% ipython --no-banner

In [1]: import numpy as np

In [2]: from numpy import linalg as LA

In [3]: np.set_printoptions(suppress=True, linewidth=200)

In [4]: K = np.load("dump.npy")

In [5]: K
Out[5]: 
array([[  1.99,   9.03, -22.01],
       [ 10.04,  15.09, -19.98],
       [ 29.97,  14.96,  29.99],
       [ 13.99,   3.  ,  25.99]])

In [6]: Uu, s, vt = LA.svd(K)

In [7]: s.round(2)
Out[7]: array([55.45, 33.53,  0.03])

In [8]: np.argmax(s[:-1] / (s[1:] + 1e-6)) + 1
Out[8]: np.int64(2)

In [9]: Y = Uu[:, :2] @ np.diag(s[:2]) @ vt[:2]

In [10]: LA.matrix_rank(K, rtol=0.05)
Out[10]: np.int64(2)

In [11]: LA.matrix_rank(Y)
Out[11]: np.int64(2)

In [12]: Y.round(2)
Out[12]: 
array([[  1.99,   9.03, -22.01],
       [ 10.05,  15.08, -19.98],
       [ 29.96,  14.97,  29.99],
       [ 14.  ,   2.99,  25.99]])

In [13]: round(LA.norm(K - Y) / LA.norm(K), 2)
Out[13]: np.float64(0.0)

In [14]: round(float(LA.norm(K - Y, 2)), 2), np.round(s[2], 2)
Out[14]: (0.03, np.float64(0.03))

In [15]: LA.cond(Y) > 100
Out[15]: np.True_

In [16]: np.argsort(-LA.norm(Y, axis=0).round(6), kind="stable")[:3]
Out[16]: array([2, 0, 1])

In [17]: theta = np.radians(72)

In [18]: Rm = np.eye(3)

In [19]: Rm[0, 0] = Rm[2, 2] = np.cos(theta)

In [20]: Rm[0, 2], Rm[2, 0] = -np.sin(theta), np.sin(theta)

In [21]: Rm.round(2)
Out[21]: 
array([[ 0.31,  0.  , -0.95],
       [ 0.  ,  1.  ,  0.  ],
       [ 0.95,  0.  ,  0.31]])

In [22]: Y = K @ Rm.T

In [23]: Y.round(2)
Out[23]: 
array([[ 21.55,   9.03,  -4.91],
       [ 22.1 ,  15.09,   3.37],
       [-19.26,  14.96,  37.77],
       [-20.39,   3.  ,  21.34]])

In [24]: np.round(LA.svd(K, compute_uv=False), 2), np.round(LA.svd(Y, compute_uv=False), 2)
Out[24]: (array([55.45, 33.53,  0.03]), array([55.45, 33.53,  0.03]))

In [25]: round(LA.det(Rm), 2), np.round(np.trace(Rm), 2)
Out[25]: (np.float64(1.0), np.float64(1.62))

In [26]: np.unravel_index(np.abs(K).argmax(), K.shape)
Out[26]: (np.int64(2), np.int64(2))

In [27]: K[:, 3]
Traceback (most recent call last):
  Cell In[27], line 1
    K[:, 3]
IndexError: index 3 is out of bounds for axis 1 with size 3


In [28]: np.zeros(4, 3)
Traceback (most recent call last):
  Cell In[28], line 1
    np.zeros(4, 3)
TypeError: Cannot interpret '3' as a data type


In [29]: K.shape
Out[29]: (4, 3)

In [30]: np.round(K.sum(axis=1), 2)
Out[30]: array([-10.99,   5.15,  74.92,  42.98])

In [31]: np.round(np.diff(K, axis=0), 2)
Out[31]: 
array([[  8.05,   6.06,   2.03],
       [ 19.93,  -0.13,  49.97],
       [-15.98, -11.96,  -4.  ]])
